$ python3 -q
>>> import numpy as np
>>> np.set_printoptions(precision=1, suppress=True, linewidth=140)
>>> rnd = lambda a: np.round(a, 1) + 0
>>> X = np.loadtxt("data.csv", delimiter=",")
>>> print(X)
[[0. 0. 0. 0.]
 [0. 0. 0. 1.]
 [0. 0. 0. 0.]
 [0. 0. 0. 0.]]
>>> # rows 0 and 2 are equal
>>> left, s, Vh = np.linalg.svd(X)
>>> evecs = Vh[:(s > 1e-8).sum()]
>>> rng = np.random.default_rng(284965)
>>> vec = X[0] + 2 * X[2] + rng.integers(2) * np.eye(4)[3]
>>> vec
array([0., 0., 0., 1.])
>>> np.linalg.matrix_rank(np.vstack([X, vec]))
np.int64(1)
>>> [int(np.linalg.matrix_rank(np.linalg.matrix_power(X, p))) for p in range(1, 5)]
[1, 0, 0, 0]
>>> F = np.load("layer4.npy")
>>> print(F)
[[ 6.   0.9 -0.1]
 [ 0.4  1.2  0. ]
 [-2.3  0.1  0.2]
 [ 1.1 -2.3 -0.3]
 [ 1.2 -0.8 -0.1]
 [-2.4  0.1  0. ]
 [-0.3  1.   0.1]
 [ 0.5  0.   0.4]
 [ 1.6  0.4 -0.1]
 [ 1.   1.7  0.5]
 [11.2 -0.4  0.3]
 [-4.   0.  -0.4]
 [-3.2 -0.7  0.2]
 [ 8.2 -0.1 -0.1]
 [ 0.3  0.   0.2]
 [-0.2  0.1 -0.5]
 [ 6.2  0.2  0.2]]
>>> def softmax(z):
...     e = np.exp(z - z.max(axis=-1, keepdims=True))
...     return e / e.sum(axis=-1, keepdims=True)
... 
>>> rnd(softmax(F).sum(axis=1))
array([1., 1., 1., 1., 1., 1., 1., 1., 1., 1., 1., 1., 1., 1., 1., 1., 1.])
>>> rnd(softmax(F[11]))
array([0. , 0.6, 0.4])
>>> rnd(softmax(F[11] + 3))
array([0. , 0.6, 0.4])
>>> rnd(softmax(10 * F[11]))
array([0., 1., 0.])
>>> scores = F @ F.T / np.sqrt(3)
>>> softmax(scores).round(6).argmax(axis=1)
array([10, 10, 11, 10, 10, 11,  9, 10, 10, 10, 10, 11, 11, 10, 10, 11, 10])
>>> A2 = F / np.linalg.norm(F, axis=1, keepdims=True)
>>> G = A2 @ A2.T
>>> rnd(np.linalg.norm(A2, axis=1))
array([1., 1., 1., 1., 1., 1., 1., 1., 1., 1., 1., 1., 1., 1., 1., 1., 1.])
>>> (G - 2 * np.eye(17)).round(6).argmax(axis=1)
array([ 8,  9,  5,  4,  3,  2,  1, 14,  0,  1, 13,  5,  2, 10,  7, 11, 13])
>>> rnd(np.linalg.eigvals(X))
array([0., 0., 0., 0.])
>>> np.poly(X)
array([1., 0., 0., 0., 0.])
>>> rnd(np.linalg.det(X[::-1]))
np.float64(0.0)
>>> print(rnd(np.linalg.eigvals(X).sum().real))
0.0
>>> np.einsum("ij,ji->", X, X)
np.float64(0.0)
>>> feats = np.loadtxt("arr.csv", delimiter=",")
>>> print(feats)
[[1. 0. 0. 0. 0.]
 [0. 1. 0. 0. 0.]
 [1. 2. 1. 0. 0.]
 [1. 2. 0. 1. 0.]
 [0. 1. 2. 0. 1.]]
>>> # triangular, det is the product of the diagonal
>>> u = np.array([0, 0, 4, 4, 0])
>>> A2 = feats + np.outer(u, np.eye(5)[3])
>>> print(A2)
[[1. 0. 0. 0. 0.]
 [0. 1. 0. 0. 0.]
 [1. 2. 1. 4. 0.]
 [1. 2. 0. 5. 0.]
 [0. 1. 2. 0. 1.]]
>>> np.linalg.matrix_rank(np.linalg.inv(A2) - np.linalg.inv(feats), tol=1e-8)
np.int64(1)
>>> np.linalg.matrix_rank(A2 - feats)
np.int64(1)
>>> q, R = np.linalg.qr(feats)
>>> rnd(q @ R)
array([[1., 0., 0., 0., 0.],
       [0., 1., 0., 0., 0.],
       [1., 2., 1., 0., 0.],
       [1., 2., 0., 1., 0.],
       [0., 1., 2., 0., 1.]])
>>> print(rnd(abs(R[0, 0])), rnd(np.linalg.norm(feats[:, 0])))
1.7 1.7
>>> rnd(R)
array([[-1.7, -2.3, -0.6, -0.6,  0. ],
       [ 0. , -2.2, -1.2, -0.3, -0.5],
       [ 0. ,  0. , -1.8,  0.4, -0.8],
       [ 0. ,  0. ,  0. , -0.6, -0.3],
       [ 0. ,  0. ,  0. ,  0. ,  0.2]])
>>> labels = rng.permutation(5)
>>> A2 = R[:, labels] * rng.choice([-1, 1], 5)
>>> rnd(A2)
array([[-0.6, -2.3,  1.7, -0.6,  0. ],
       [-0.3, -2.2,  0. , -1.2, -0.5],
       [ 0.4,  0. ,  0. , -1.8, -0.8],
       [-0.6,  0. ,  0. ,  0. , -0.3],
       [ 0. ,  0. ,  0. ,  0. ,  0.2]])
>>> left, _, Vh = np.linalg.svd(R.T @ A2)
>>> labels
array([3, 1, 0, 2, 4])
>>> rnd(np.linalg.lstsq(R, A2)[0])
array([[ 0.,  0., -1.,  0.,  0.],
       [ 0.,  1.,  0.,  0.,  0.],
       [ 0.,  0.,  0.,  1.,  0.],
       [ 1.,  0.,  0.,  0.,  0.],
       [ 0.,  0.,  0.,  0.,  1.]])
>>> hat = np.triu(np.array([[4, 0, 3, 2, 5],
...     [3, -2, 2, 3, 2],
...     [-5, 4, -3, 3, 5],
...     [5, 1, -4, 4, -2],
...     [5, 2, -2, 1, 4]]), 1) + np.eye(5)
>>> A2 = hat @ feats @ np.linalg.inv(hat)
>>> A2
array([[  6.,  15., -35.,  50., 220.],
       [  5.,  13., -35.,  59., 244.],
       [  4.,  13., -27.,  37., 168.],
       [  1.,   0.,  -7.,  20.,  68.],
       [  0.,   1.,   0.,  -3.,  -7.]])
>>> rnd(np.linalg.det(A2))
np.float64(1.0)
>>> t3 = np.stack([A2, -1 * A2, A2[::-1]])
>>> rnd(np.linalg.det(t3))
array([ 1., -1.,  1.])
>>> t3.shape
(3, 5, 5)
>>> np.linalg.matrix_rank(t3)
array([5, 5, 5])
>>> W0 = np.load("x.npy")
>>> print(W0)
[[ 6.  6.  6.  3.]
 [ 6.  1.  4.  2.]
 [ 6.  4.  1.  2.]
 [ 3.  2.  2. -2.]]
>>> # symmetric, so the eigenvalues are real
>>> W = np.array([[0, -3, 0, 1, -3],
...     [3, -3, 2, 2, -3],
...     [-1, 1, -3, 0, -3],
...     [-2, -3, 0, -2, 2]])
>>> coef = np.array([-1, -2, 3, 0, -2])
>>> H = np.maximum(X @ W + coef, 0)
>>> print(H)
[[0. 0. 3. 0. 0.]
 [0. 0. 3. 0. 0.]
 [0. 0. 3. 0. 0.]
 [0. 0. 3. 0. 0.]]
>>> Z = np.array([[2, 3], [-3, 0], [2, 0], [-1, 2], [0, 3]])
>>> print((H @ Z).round(6).argmax(axis=1))
[0 0 0 0]
>>> H @ Z
array([[6., 0.],
       [6., 0.],
       [6., 0.],
       [6., 0.]])
>>> print(W @ Z)
[[  8  -7]
 [ 17   4]
 [-11 -12]
 [  7  -4]]
>>> labels = rng.permutation(4)
>>> labels
array([1, 3, 0, 2])
>>> A2 = W0[labels][:, labels]
>>> np.allclose(A2, W0)
False
>>> rnd(np.sort(np.abs(np.linalg.eigvals(A2))))
array([ 3.,  3.,  3., 15.])
>>> A2 = np.linalg.inv(W0)
>>> print(rnd(np.linalg.slogdet(W0)[0]))
-1.0
>>> rnd(np.linalg.det(W0) * A2)
array([[ 54., -54., -54., -27.],
       [-54.,  99., -36., -18.],
       [-54., -36.,  99., -18.],
       [-27., -18., -18., 126.]])
>>> print(rnd(np.linalg.cond(W0)))
5.0
>>> rnd(W0 @ A2)
array([[1., 0., 0., 0.],
       [0., 1., 0., 0.],
       [0., 0., 1., 0.],
       [0., 0., 0., 1.]])
>>> G = W0.T @ W0
>>> G
array([[117.,  72.,  72.,  36.],
       [ 72.,  57.,  48.,  24.],
       [ 72.,  48.,  57.,  24.],
       [ 36.,  24.,  24.,  21.]])
>>> np.diag(G)
array([117.,  57.,  57.,  21.])
>>> arr = np.array([[-2, -1, 0], [1, 2, 3], [4, 5, 6], [7, 8, 9], [10, 11, 12]])
>>> rnd(np.trace(np.linalg.pinv(arr) @ arr))
np.float64(2.0)
>>> print(np.allclose(arr[:-1].T @ np.linalg.lstsq(arr[:-1].T, arr[-1])[0], arr[-1]))
True
>>> np.linalg.lstsq(arr[:-1].T, arr[-1])[2]
np.int32(2)
>>> np.unique(arr.round(6), axis=0).shape
(5, 3)
>>> left, s, Vh = np.linalg.svd(arr)
>>> evecs = Vh[:(s > 1e-8).sum()]
>>> vec = arr[0] + -2 * arr[4] + rng.integers(2) * np.eye(3)[2]
>>> vec
array([-22., -23., -23.])
>>> print(rnd(evecs.T @ evecs))
[[ 0.8  0.3 -0.2]
 [ 0.3  0.3  0.3]
 [-0.2  0.3  0.8]]
